$ python3 -q
>>> import numpy as np
>>> np.set_printoptions(precision=3, suppress=True, linewidth=160)
>>> feats = np.load("m.npy")
>>> feats
array([[-7,  0, 14, 14],
       [-3,  0,  6,  6]])
>>> np.diff(feats, axis=0)
array([[ 4,  0, -8, -8]])
>>> np.round(np.linalg.norm(feats), 3)
np.float64(22.847)
>>> np.unravel_index(np.abs(feats).argmax(), feats.shape)
(np.int64(0), np.int64(2))
>>> np.count_nonzero(feats)
np.int64(6)
>>> feats.sum(axis=1)
array([21,  9])
>>> np.linalg.matrix_rank(feats)
np.int64(1)
>>> np.abs(feats).max()
np.int64(14)
>>> w1 = np.array([[0, -3], [-2, -2], [-3, 2], [1, -2]])
>>> coef = np.array([3, 1])
>>> hid = np.maximum(feats @ w1 + coef, 0)
>>> hid
array([[ 0, 22],
       [ 0, 10]])
>>> (hid > 0).mean(axis=0)
array([0., 1.])
>>> basis = np.array([[4, 2], [2, 4]])
>>> hid @ basis
array([[44, 88],
       [20, 40]])
>>> w1 @ basis
array([[ -6, -12],
       [-12, -12],
       [ -8,   2],
       [  0,  -6]])
>>> Uu, sigma, vt = np.linalg.svd(feats)
>>> V = vt[:(sigma > 1e-8).sum()]
>>> rng = np.random.default_rng(73531)
>>> vec = feats[1] + 4 * feats[0] + rng.integers(2) * np.eye(4)[0]
>>> vec
array([-30.,   0.,  62.,  62.])
>>> np.linalg.matrix_rank(np.vstack([feats, vec]))
np.int64(2)
>>> np.diag(V.T @ V)
array([0.111, 0.   , 0.444, 0.444])
>>> W0 = np.load("run5.npy")
>>> W0
array([[ 11.185,  -8.638,   2.2  ,  13.351,   4.145],
       [-11.622,   8.684,  -2.686, -12.827,  -4.216],
       [ 15.414,  -7.119,   9.618,   1.187,   4.221],
       [ 11.074,  -8.624,   2.078,  13.478,   4.126],
       [-14.684,   8.338,  -7.02 ,  -6.728,  -4.506],
       [  0.845,   4.611,   7.412, -17.926,  -1.327],
       [-13.501,   8.683,  -5.056,  -9.843,  -4.46 ],
       [ 12.922,  -3.265,  11.785,  -8.73 ,   2.696],
       [ 11.746,  -2.206,  11.76 , -10.675,   2.213],
       [-12.906,   3.249, -11.786,   8.76 ,  -2.689],
       [ -6.147,   7.447,   2.508, -17.051,  -3.119],
       [  2.522,   3.772,   8.371, -17.568,  -0.848],
       [ 14.689,  -5.296,  11.213,  -4.22 ,   3.558],
       [-12.478,   2.849, -11.798,   9.523,  -2.508],
       [ 11.674,  -2.145,  11.753, -10.779,   2.185],
       [  1.08 ,   4.497,   7.551, -17.889,  -1.261],
       [ 12.179,  -2.58 ,  11.791, -10.016,   2.386],
       [ 15.401,  -6.936,   9.853,   0.549,   4.162],
       [ -4.236,  -2.852,  -9.262,  16.971,   0.339],
       [ 15.05 ,  -8.066,   7.855,   5.172,   4.469],
       [  5.436,  -7.211,  -3.078,  17.328,   2.954],
       [-13.726,   8.649,  -5.385,  -9.366,  -4.478],
       [ 15.308,  -7.69 ,   8.698,   3.411,   4.385],
       [  8.214,  -8.051,  -0.736,  15.949,   3.576],
       [  2.837,  -6.241,  -5.018,  17.957,   2.314]])
>>> Uu, sigma, vt = np.linalg.svd(W0)
>>> np.argmax(sigma[:-1] / (sigma[1:] + 1e-6)) + 1
np.int64(2)
>>> sigma.round(3) + 0
array([73.762, 67.522,  0.   ,  0.   ,  0.   ])
>>> out = Uu[:, :2] @ np.diag(sigma[:2]) @ vt[:2]
>>> round(np.linalg.norm(W0 - out) / np.linalg.norm(W0), 3)
np.float64(0.0)
>>> np.linalg.matrix_rank(out)
np.int64(2)
>>> out
array([[ 11.185,  -8.638,   2.2  ,  13.351,   4.145],
       [-11.622,   8.684,  -2.686, -12.827,  -4.216],
       [ 15.414,  -7.119,   9.618,   1.187,   4.221],
       [ 11.074,  -8.624,   2.078,  13.478,   4.126],
       [-14.684,   8.338,  -7.02 ,  -6.728,  -4.506],
       [  0.845,   4.611,   7.412, -17.926,  -1.327],
       [-13.501,   8.683,  -5.056,  -9.843,  -4.46 ],
       [ 12.922,  -3.265,  11.785,  -8.73 ,   2.696],
       [ 11.746,  -2.206,  11.76 , -10.675,   2.213],
       [-12.906,   3.249, -11.786,   8.76 ,  -2.689],
       [ -6.147,   7.447,   2.508, -17.051,  -3.119],
       [  2.522,   3.772,   8.371, -17.568,  -0.848],
       [ 14.689,  -5.296,  11.213,  -4.22 ,   3.558],
       [-12.478,   2.849, -11.798,   9.523,  -2.508],
       [ 11.674,  -2.145,  11.753, -10.779,   2.185],
       [  1.08 ,   4.497,   7.551, -17.889,  -1.261],
       [ 12.179,  -2.58 ,  11.791, -10.016,   2.386],
       [ 15.401,  -6.936,   9.853,   0.549,   4.162],
       [ -4.236,  -2.852,  -9.262,  16.971,   0.339],
       [ 15.05 ,  -8.066,   7.855,   5.172,   4.469],
       [  5.436,  -7.211,  -3.078,  17.328,   2.954],
       [-13.726,   8.649,  -5.385,  -9.366,  -4.478],
       [ 15.308,  -7.69 ,   8.698,   3.411,   4.385],
       [  8.214,  -8.051,  -0.736,  15.949,   3.576],
       [  2.837,  -6.241,  -5.018,  17.957,   2.314]])
>>> np.linalg.matrix_rank(W0, rtol=0.05)
np.int64(2)
>>> np.round(np.abs(W0 - out).max(), 3)
np.float64(0.0)
